% ipython --no-banner

In [1]: import numpy as np

In [2]: np.set_printoptions(suppress=True, linewidth=160)

In [3]: def rd(a):
   ...:     return np.round(a, 2) + 0
   ...: 

In [4]: J = np.loadtxt("dump.csv", delimiter=",")

In [5]: J
Out[5]: 
array([[ 22.,   1.,  -2.,  -2.,   1.,   0.,   1.,   1.,   0.,   0.,   2.,   1.],
       [ -2.,  19.,   2.,   1.,  -2.,  -1.,   0.,  -1.,   1.,  -1.,   1.,  -1.],
       [  2.,   2., -22.,  -1.,   0.,   0.,  -1.,  -1.,  -2.,  -2.,   2.,   0.],
       [ -2.,   2.,   1.,  21.,   1.,  -1.,  -2.,   2.,   1.,   0.,   0.,  -2.],
       [  2.,   1.,  -1.,  -2., -22.,   1.,   1.,   2.,  -2.,   0.,  -2.,   0.],
       [  2.,  -1.,   2.,   0.,  -1., -28.,  -1.,  -2.,   2.,  -1.,  -2.,   0.],
       [  1.,  -2.,  -2.,   0.,   1.,   1., -30.,  -2.,   1.,   1.,   0.,  -1.],
       [  2.,   2.,   2.,   0.,   0.,   1.,  -2.,   8.,  -2.,   1.,  -1.,  -1.],
       [  1.,   2.,   2.,   2.,   1.,  -2.,  -1.,   2.,  19.,   1.,   0.,   1.],
       [ -1.,  -1.,  -1.,   0.,  -1.,  -1.,   0.,   0.,   1., -29.,  -1.,   1.],
       [ -2.,  -1.,  -2.,  -2.,  -2.,   2.,  -2.,   1.,  -1.,   2., -22.,   0.],
       [  0.,   1.,  -2.,   0.,  -2.,   2.,   2.,   0.,   0.,   1.,   0.,  18.]])

In [6]: r0, r1 = J[2], J[6]

In [7]: r0 @ r0
Out[7]: np.float64(507.0)

In [8]: pr = (r0 @ r1) / (r0 @ r0) * r0

In [9]: np.outer(r0, r1)
Out[9]: 
array([[  2.,  -4.,  -4.,   0.,   2.,   2., -60.,  -4.,   2.,   2.,   0.,  -2.],
       [  2.,  -4.,  -4.,   0.,   2.,   2., -60.,  -4.,   2.,   2.,   0.,  -2.],
       [-22.,  44.,  44.,  -0., -22., -22., 660.,  44., -22., -22.,  -0.,  22.],
       [ -1.,   2.,   2.,  -0.,  -1.,  -1.,  30.,   2.,  -1.,  -1.,  -0.,   1.],
       [  0.,  -0.,  -0.,   0.,   0.,   0.,  -0.,  -0.,   0.,   0.,   0.,  -0.],
       [  0.,  -0.,  -0.,   0.,   0.,   0.,  -0.,  -0.,   0.,   0.,   0.,  -0.],
       [ -1.,   2.,   2.,  -0.,  -1.,  -1.,  30.,   2.,  -1.,  -1.,  -0.,   1.],
       [ -1.,   2.,   2.,  -0.,  -1.,  -1.,  30.,   2.,  -1.,  -1.,  -0.,   1.],
       [ -2.,   4.,   4.,  -0.,  -2.,  -2.,  60.,   4.,  -2.,  -2.,  -0.,   2.],
       [ -2.,   4.,   4.,  -0.,  -2.,  -2.,  60.,   4.,  -2.,  -2.,  -0.,   2.],
       [  2.,  -4.,  -4.,   0.,   2.,   2., -60.,  -4.,   2.,   2.,   0.,  -2.],
       [  0.,  -0.,  -0.,   0.,   0.,   0.,  -0.,  -0.,   0.,   0.,   0.,  -0.]])

In [10]: rd((r1 - pr) @ r0)
Out[10]: np.float64(0.0)

In [11]: rd(np.linalg.norm(r0 + r1) ** 2 + np.linalg.norm(r0 - r1) ** 2)
Out[11]: np.float64(2850.0)

In [12]: rd(pr)
Out[12]: array([ 0.28,  0.28, -3.04, -0.14,  0.  ,  0.  , -0.14, -0.14, -0.28, -0.28,  0.28,  0.  ])
